$ python3 -q
>>> import numpy as np
>>> np.set_printoptions(precision=3, suppress=True, linewidth=140, legacy="1.25")
>>> data = np.load("a.npy")
>>> data
array([[ 0.995, -0.042, -0.005,  0.014,  0.051, -0.023, -0.023,  0.023,  0.033, -0.014,  0.033,  0.014, -0.023],
       [-0.042,  0.622, -0.042,  0.126,  0.462, -0.21 , -0.21 ,  0.21 ,  0.294, -0.126,  0.294,  0.126, -0.21 ],
       [-0.005, -0.042,  0.995,  0.014,  0.051, -0.023, -0.023,  0.023,  0.033, -0.014,  0.033,  0.014, -0.023],
       [ 0.014,  0.126,  0.014,  0.958, -0.154,  0.07 ,  0.07 , -0.07 , -0.098,  0.042, -0.098, -0.042,  0.07 ],
       [ 0.051,  0.462,  0.051, -0.154,  0.436,  0.256,  0.256, -0.256, -0.359,  0.154, -0.359, -0.154,  0.256],
       [-0.023, -0.21 , -0.023,  0.07 ,  0.256,  0.883, -0.117,  0.117,  0.163, -0.07 ,  0.163,  0.07 , -0.117],
       [-0.023, -0.21 , -0.023,  0.07 ,  0.256, -0.117,  0.883,  0.117,  0.163, -0.07 ,  0.163,  0.07 , -0.117],
       [ 0.023,  0.21 ,  0.023, -0.07 , -0.256,  0.117,  0.117,  0.883, -0.163,  0.07 , -0.163, -0.07 ,  0.117],
       [ 0.033,  0.294,  0.033, -0.098, -0.359,  0.163,  0.163, -0.163,  0.772,  0.098, -0.228, -0.098,  0.163],
       [-0.014, -0.126, -0.014,  0.042,  0.154, -0.07 , -0.07 ,  0.07 ,  0.098,  0.958,  0.098,  0.042, -0.07 ],
       [ 0.033,  0.294,  0.033, -0.098, -0.359,  0.163,  0.163, -0.163, -0.228,  0.098,  0.772, -0.098,  0.163],
       [ 0.014,  0.126,  0.014, -0.042, -0.154,  0.07 ,  0.07 , -0.07 , -0.098,  0.042, -0.098,  0.958,  0.07 ],
       [-0.023, -0.21 , -0.023,  0.07 ,  0.256, -0.117, -0.117,  0.117,  0.163, -0.07 ,  0.163,  0.07 ,  0.883]])
>>> vec = np.array([-5, 1, -5, 0, -5, -3, -1, -1, 3, 5, -2, 3, -2])
>>> print([p for p in range(1, 25) if np.allclose(np.linalg.matrix_power(data, p), np.eye(13))])
[2, 4, 6, 8, 10, 12, 14, 16, 18, 20, 22, 24]
>>> np.round(data.T @ (data @ vec), 3) + 0
array([-5.,  1., -5.,  0., -5., -3., -1., -1.,  3.,  5., -2.,  3., -2.])
>>> np.round(np.linalg.norm(vec), 3), np.round(np.linalg.norm(data @ vec), 3)
(11.747, 11.747)
